$ python -q
>>> import numpy as np
>>> from numpy import linalg as LA
>>> np.set_printoptions(precision=2, suppress=True, linewidth=200)
>>> m1 = np.load("run14.npy")
>>> m1
array([[ 1, -2],
       [ 2, -3],
       [ 0, -2],
       [-3, -1],
       [ 1,  0],
       [-3,  1],
       [ 3,  1],
       [ 3,  0]])
>>> vec = np.array([-5, -4])
>>> rhs = m1 @ vec
>>> coef, lr = np.zeros(2), 1 / LA.norm(m1, 2) ** 2
>>> for i in range(6):
...     coef -= lr * m1.T @ (m1 @ coef - rhs)
...     if i % 2 == 0: print(i, round(LA.norm(m1 @ coef - rhs), 2))
... 
0 12.12
2 3.81
4 1.2
>>> np.round(LA.cond(m1), 2)
np.float64(1.51)
>>> vec = np.array([0, 0])
>>> rhs = m1 @ vec
>>> np.round(LA.pinv(m1) @ m1, 2) + 0
array([[1., 0.],
       [0., 1.]])
>>> rhs
array([0, 0, 0, 0, 0, 0, 0, 0])
>>> LA.lstsq(m1, rhs)[0]
array([0., 0.])
>>> rng = np.random.default_rng(335)
>>> rhs = rhs + 0.3 * rng.normal(size=8)
>>> rhs.round(2) + 0
array([-0.24, -0.26,  0.38,  0.  ,  0.37, -0.35, -0.4 , -0.07])
>>> coef, *_ = LA.lstsq(m1, rhs)
>>> coef.round()
array([-0., -0.])
>>> [round(float(LA.norm(LA.solve(m1.T @ m1 + lam * np.eye(2), m1.T @ rhs))), 2) for lam in (0, 1, 10, 100)]
[0.03, 0.03, 0.02, 0.01]
>>> round(float(LA.norm(rhs - m1 @ coef)), 2)
0.82
>>> np.round(m1.T @ (rhs - m1 @ coef), 2) + 0
array([0., 0.])
>>> P = m1 @ LA.solve(m1.T @ m1, m1.T)
>>> np.trace(P)
np.float64(2.0)
>>> np.allclose(P @ P, P)
True
>>> ang = np.radians(36)
>>> r_ = np.eye(2)
>>> r_[1, 1] = r_[0, 0] = np.cos(ang)
>>> r_[1, 0], r_[0, 1] = -np.sin(ang), np.sin(ang)
>>> r_
array([[ 0.81,  0.59],
       [-0.59,  0.81]])
>>> Y = m1 @ r_.T
>>> np.allclose(LA.norm(m1, axis=1), LA.norm(Y, axis=1))
True
>>> np.round(LA.det(r_), 2), round(float(np.trace(r_)), 2)
(np.float64(1.0), 1.62)
>>> np.allclose(m1 @ m1.T, Y @ Y.T)
True
>>> np.abs(Y - m1).max(axis=0)
array([2.15, 1.95])
>>> LA.svd(m1, compute_uv=False), LA.svd(Y, compute_uv=False)
(array([6.56, 4.35]), array([6.56, 4.35]))
>>> Y
array([[-0.37, -2.21],
       [-0.15, -3.6 ],
       [-1.18, -1.62],
       [-3.01,  0.95],
       [ 0.81, -0.59],
       [-1.84,  2.57],
       [ 3.01, -0.95],
       [ 2.43, -1.76]])
